In [1]: import numpy as np

In [2]: np.set_printoptions(precision=3, suppress=True, linewidth=120)

In [3]: m1 = np.load("block4.npy")

In [4]: print(m1)
[[-1 -4  0  0]
 [-1 -8  0  0]
 [ 0  0 -1 -4]
 [ 0  0 -1 -8]]

In [5]: # splits into 2 blocks

In [6]: x0 = np.array([-3, 2, -2, -1])

In [7]: print(m1 @ x0)
[ -5 -13   6  10]

In [8]: print(m1 @ (2 * x0))
[-10 -26  12  20]

In [9]: t3 = np.stack([m1, -1 * m1, m1[::-1]])

In [10]: print(np.linalg.norm(t3, axis=(1, 2)))
[12.806 12.806 12.806]

In [11]: print(np.linalg.det(t3))
[16. 16. 16.]

In [12]: print(np.linalg.matrix_rank(t3))
[4 4 4]

In [13]: print(np.einsum("bij,cij->bc", t3, t3))
[[ 164 -164    0]
 [-164  164    0]
 [   0    0  164]]

In [14]: print((t3 @ m1.T).shape)
(3, 4, 4)

In [15]: print(np.linalg.matrix_rank(t3.reshape(3, -1)))
2

In [16]: x0 = np.array([-6, -4, 4, 8])

In [17]: y = m1 @ x0

In [18]: print(y)
[ 22  38 -36 -68]

In [19]: print(np.linalg.solve(m1, y))
[-6. -4.  4.  8.]

In [20]: print(np.linalg.solve(m1, -1 * y))
[ 6.  4. -4. -8.]

In [21]: print(np.linalg.solve(m1, y + m1[:, 3]))
[-6. -4.  4.  9.]

In [22]: C2 = m1.T @ m1

In [23]: print(np.linalg.matrix_rank(C2))
4

In [24]: print(np.allclose(C2, C2.T))
True

In [25]: print((m1 @ m1.T).shape)
(4, 4)

In [26]: print(np.diag(C2))
[ 2 80  2 80]

In [27]: print(np.sort(np.linalg.eigvals(m1).real))
[-8.531 -8.531 -0.469 -0.469]

In [28]: print((np.linalg.matrix_power((m1 != 0) + (m1.T != 0) + np.eye(4), 4) > 0).astype(int))
[[1 1 0 0]
 [1 1 0 0]
 [0 0 1 1]
 [0 0 1 1]]

In [29]: print(m1 @ m1)
[[ 5 36  0  0]
 [ 9 68  0  0]
 [ 0  0  5 36]
 [ 0  0  9 68]]

In [30]: print((m1 != 0).astype(int))
[[1 1 0 0]
 [1 1 0 0]
 [0 0 1 1]
 [0 0 1 1]]

In [31]: print(np.round(np.linalg.det(m1), 3))
16.0

In [32]: X = np.load("run8.npy")

In [33]: print(X)
[[4 3 4 3 4 3]
 [0 0 0 0 0 0]
 [0 1 0 1 0 1]
 [4 3 4 3 4 3]
 [0 0 0 0 0 0]
 [0 1 0 1 0 1]]

In [34]: # looks like rank 2

In [35]: print(round(float(np.linalg.norm(X) ** 2 / np.linalg.norm(X, 2) ** 2), 3))
1.025

In [36]: print(np.round(np.linalg.norm(X[4], 1), 3), np.round(np.linalg.norm(X[4], np.inf), 3))
0.0 0.0

In [37]: print(np.unique(X.round(6), axis=0).shape)
(3, 6)

In [38]: print(np.allclose(X[:-1].T @ np.linalg.lstsq(X[:-1].T, X[-1])[0], X[-1]))
True

In [39]: print(np.abs(np.diag(np.linalg.qr(X)[1])) > 1e-9)
[ True  True False False False False]

In [40]: print(np.linalg.lstsq(X[:-1].T, X[-1])[2])
2

In [41]: print(np.linalg.matrix_rank(X, rtol=0.1))
2

In [42]: left, sig, vt = np.linalg.svd(X)

In [43]: evecs = vt[:(sig > 1e-8).sum()]

In [44]: rng = np.random.default_rng(729)

In [45]: x0 = X[5] + 4 * X[4] + rng.integers(2) * np.eye(6)[0]

In [46]: print(x0)
[0. 1. 0. 1. 0. 1.]

In [47]: print(np.diag(evecs.T @ evecs))
[0.333 0.333 0.333 0.333 0.333 0.333]

In [48]: print(np.linalg.matrix_rank(np.vstack([X, x0])))
2
